$ python -q
>>> import numpy as np
>>> from numpy import linalg as LA
>>> np.set_printoptions(precision=2, suppress=True, linewidth=120)
>>> def rnd(a):
...     return np.round(a, 2) + 0
... 
>>> J = np.load("data.npy")
>>> print(J)
[[0 2 0 0 0 3 1 2 0]
 [0 0 2 0 0 0 3 1 2]
 [2 0 0 2 0 0 0 3 1]
 [1 2 0 0 2 0 0 0 3]
 [3 1 2 0 0 2 0 0 0]
 [0 3 1 2 0 0 2 0 0]
 [0 0 3 1 2 0 0 2 0]
 [0 0 0 3 1 2 0 0 2]
 [2 0 0 0 3 1 2 0 0]]
>>> Y = LA.invert(J)
Traceback (most recent call last):
  File "<python-input-6>", line 1, in <module>
    Y = LA.invert(J)
        ^^^^^^^^^
AttributeError: module 'numpy.linalg' has no attribute 'invert'
>>> Y = LA.inv(J)
>>> print((np.abs(Y) > 1e-9).astype(int))
[[1 1 1 1 1 1 1 1 1]
 [1 1 1 1 1 1 1 1 1]
 [1 1 1 1 1 1 1 1 1]
 [1 1 1 1 1 1 1 1 1]
 [1 1 1 1 1 1 1 1 1]
 [1 1 1 1 1 1 1 1 1]
 [1 1 1 1 1 1 1 1 1]
 [1 1 1 1 1 1 1 1 1]
 [1 1 1 1 1 1 1 1 1]]
>>> print(rnd(J @ Y))
[[1. 0. 0. 0. 0. 0. 0. 0. 0.]
 [0. 1. 0. 0. 0. 0. 0. 0. 0.]
 [0. 0. 1. 0. 0. 0. 0. 0. 0.]
 [0. 0. 0. 1. 0. 0. 0. 0. 0.]
 [0. 0. 0. 0. 1. 0. 0. 0. 0.]
 [0. 0. 0. 0. 0. 1. 0. 0. 0.]
 [0. 0. 0. 0. 0. 0. 1. 0. 0.]
 [0. 0. 0. 0. 0. 0. 0. 1. 0.]
 [0. 0. 0. 0. 0. 0. 0. 0. 1.]]
>>> print(rnd(Y))
[[-0.1  -0.02  0.15  0.01  0.18  0.   -0.1  -0.06  0.08]
 [ 0.08 -0.1  -0.02  0.15  0.01  0.18  0.   -0.1  -0.06]
 [-0.06  0.08 -0.1  -0.02  0.15  0.01  0.18  0.   -0.1 ]
 [-0.1  -0.06  0.08 -0.1  -0.02  0.15  0.01  0.18  0.  ]
 [ 0.   -0.1  -0.06  0.08 -0.1  -0.02  0.15  0.01  0.18]
 [ 0.18  0.   -0.1  -0.06  0.08 -0.1  -0.02  0.15  0.01]
 [ 0.01  0.18  0.   -0.1  -0.06  0.08 -0.1  -0.02  0.15]
 [ 0.15  0.01  0.18  0.   -0.1  -0.06  0.08 -0.1  -0.02]
 [-0.02  0.15  0.01  0.18  0.   -0.1  -0.06  0.08 -0.1 ]]
>>> print(rnd(LA.cond(J)))
3.02
>>> print(rnd(LA.inv(Y)))
[[0. 2. 0. 0. 0. 3. 1. 2. 0.]
 [0. 0. 2. 0. 0. 0. 3. 1. 2.]
 [2. 0. 0. 2. 0. 0. 0. 3. 1.]
 [1. 2. 0. 0. 2. 0. 0. 0. 3.]
 [3. 1. 2. 0. 0. 2. 0. 0. 0.]
 [0. 3. 1. 2. 0. 0. 2. 0. 0.]
 [0. 0. 3. 1. 2. 0. 0. 2. 0.]
 [0. 0. 0. 3. 1. 2. 0. 0. 2.]
 [2. 0. 0. 0. 3. 1. 2. 0. 0.]]
>>> print(rnd(LA.slogdet(J)[0]))
1.0
>>> Q, R = LA.qr(J)
>>> print(np.allclose(R.T @ R, J.T @ J))
True
>>> print(rnd(Q.T @ Q))
[[1. 0. 0. 0. 0. 0. 0. 0. 0.]
 [0. 1. 0. 0. 0. 0. 0. 0. 0.]
 [0. 0. 1. 0. 0. 0. 0. 0. 0.]
 [0. 0. 0. 1. 0. 0. 0. 0. 0.]
 [0. 0. 0. 0. 1. 0. 0. 0. 0.]
 [0. 0. 0. 0. 0. 1. 0. 0. 0.]
 [0. 0. 0. 0. 0. 0. 1. 0. 0.]
 [0. 0. 0. 0. 0. 0. 0. 1. 0.]
 [0. 0. 0. 0. 0. 0. 0. 0. 1.]]
>>> print(rnd(Q @ R))
[[0. 2. 0. 0. 0. 3. 1. 2. 0.]
 [0. 0. 2. 0. 0. 0. 3. 1. 2.]
 [2. 0. 0. 2. 0. 0. 0. 3. 1.]
 [1. 2. 0. 0. 2. 0. 0. 0. 3.]
 [3. 1. 2. 0. 0. 2. 0. 0. 0.]
 [0. 3. 1. 2. 0. 0. 2. 0. 0.]
 [0. 0. 3. 1. 2. 0. 0. 2. 0.]
 [0. 0. 0. 3. 1. 2. 0. 0. 2.]
 [2. 0. 0. 0. 3. 1. 2. 0. 0.]]
>>> print(rnd(np.abs(np.diag(R))))
[4.24 4.08 3.92 3.9  3.66 3.47 3.46 3.42 3.42]
>>> print(rnd(np.trace(Q @ Q.T)))
9.0
>>> G = J.T @ J
>>> print(LA.matrix_rank(G))
9
>>> print(np.trace(G), (J ** 2).sum())
162 162
>>> print(G)
[[18  5  6  4  8  8  4  6  5]
 [ 5 18  5  6  4  8  8  4  6]
 [ 6  5 18  5  6  4  8  8  4]
 [ 4  6  5 18  5  6  4  8  8]
 [ 8  4  6  5 18  5  6  4  8]
 [ 8  8  4  6  5 18  5  6  4]
 [ 4  8  8  4  6  5 18  5  6]
 [ 6  4  8  8  4  6  5 18  5]
 [ 5  6  4  8  8  4  6  5 18]]
>>> print((J @ J.T).shape)
(9, 9)
>>> print(rnd(LA.eigvalsh(G)[::-1]))
[64.   16.72 16.72 16.57 16.57  8.71  8.71  7.    7.  ]
>>> rng = np.random.default_rng(92)
>>> Y = J + rng.integers(-2, 3, (9, 1)) @ rng.integers(-2, 3, (1, 9))
>>> print(Y)
[[ 0  2  0  0  0  3  1  2  0]
 [-2  1  4 -1 -2  1  1  1  3]
 [-2  2  4  0 -4  2 -4  3  3]
 [ 5  0 -4  2  6 -2  4  0  1]
 [ 3  1  2  0  0  2  0  0  0]
 [ 2  2 -1  3  2 -1  4  0 -1]
 [ 0  0  3  1  2  0  0  2  0]
 [ 2 -1 -2  4  3  1  2  0  1]
 [ 0  1  2 -1  1  2  0  0  1]]
>>> print(rnd(LA.svd(Y - J, compute_uv=False)))
[15.49  0.    0.    0.    0.    0.    0.    0.    0.  ]
>>> print(Y - J)
[[ 0  0  0  0  0  0  0  0  0]
 [-2  1  2 -1 -2  1 -2  0  1]
 [-4  2  4 -2 -4  2 -4  0  2]
 [ 4 -2 -4  2  4 -2  4  0 -2]
 [ 0  0  0  0  0  0  0  0  0]
 [ 2 -1 -2  1  2 -1  2  0 -1]
 [ 0  0  0  0  0  0  0  0  0]
 [ 2 -1 -2  1  2 -1  2  0 -1]
 [-2  1  2 -1 -2  1 -2  0  1]]
>>> print(LA.matrix_rank(Y - J, tol=1e-8))
1
>>> print(np.abs(Y - J).sum(axis=1))
[ 0 12 24 24  0 12  0 12 12]
>>> Uu, sv = LA.svd(J)
Traceback (most recent call last):
  File "<python-input-33>", line 1, in <module>
    Uu, sv = LA.svd(J)
    ^^^^^^
ValueError: too many values to unpack (expected 2)
>>> Uu, sv, Vt = LA.svd(J, full_matrices=False)
>>> print(Uu.shape, sv.shape, Vt.shape)
(9, 9) (9,) (9, 9)
>>> print(np.allclose(Uu * sv @ Vt, J))
True
>>> print(rnd(Uu.T @ Uu))
[[1. 0. 0. 0. 0. 0. 0. 0. 0.]
 [0. 1. 0. 0. 0. 0. 0. 0. 0.]
 [0. 0. 1. 0. 0. 0. 0. 0. 0.]
 [0. 0. 0. 1. 0. 0. 0. 0. 0.]
 [0. 0. 0. 0. 1. 0. 0. 0. 0.]
 [0. 0. 0. 0. 0. 1. 0. 0. 0.]
 [0. 0. 0. 0. 0. 0. 1. 0. 0.]
 [0. 0. 0. 0. 0. 0. 0. 1. 0.]
 [0. 0. 0. 0. 0. 0. 0. 0. 1.]]
>>> print(rnd(Vt @ Vt.T))
[[1. 0. 0. 0. 0. 0. 0. 0. 0.]
 [0. 1. 0. 0. 0. 0. 0. 0. 0.]
 [0. 0. 1. 0. 0. 0. 0. 0. 0.]
 [0. 0. 0. 1. 0. 0. 0. 0. 0.]
 [0. 0. 0. 0. 1. 0. 0. 0. 0.]
 [0. 0. 0. 0. 0. 1. 0. 0. 0.]
 [0. 0. 0. 0. 0. 0. 1. 0. 0.]
 [0. 0. 0. 0. 0. 0. 0. 1. 0.]
 [0. 0. 0. 0. 0. 0. 0. 0. 1.]]
>>> print((sv > 1e-8).sum())
9
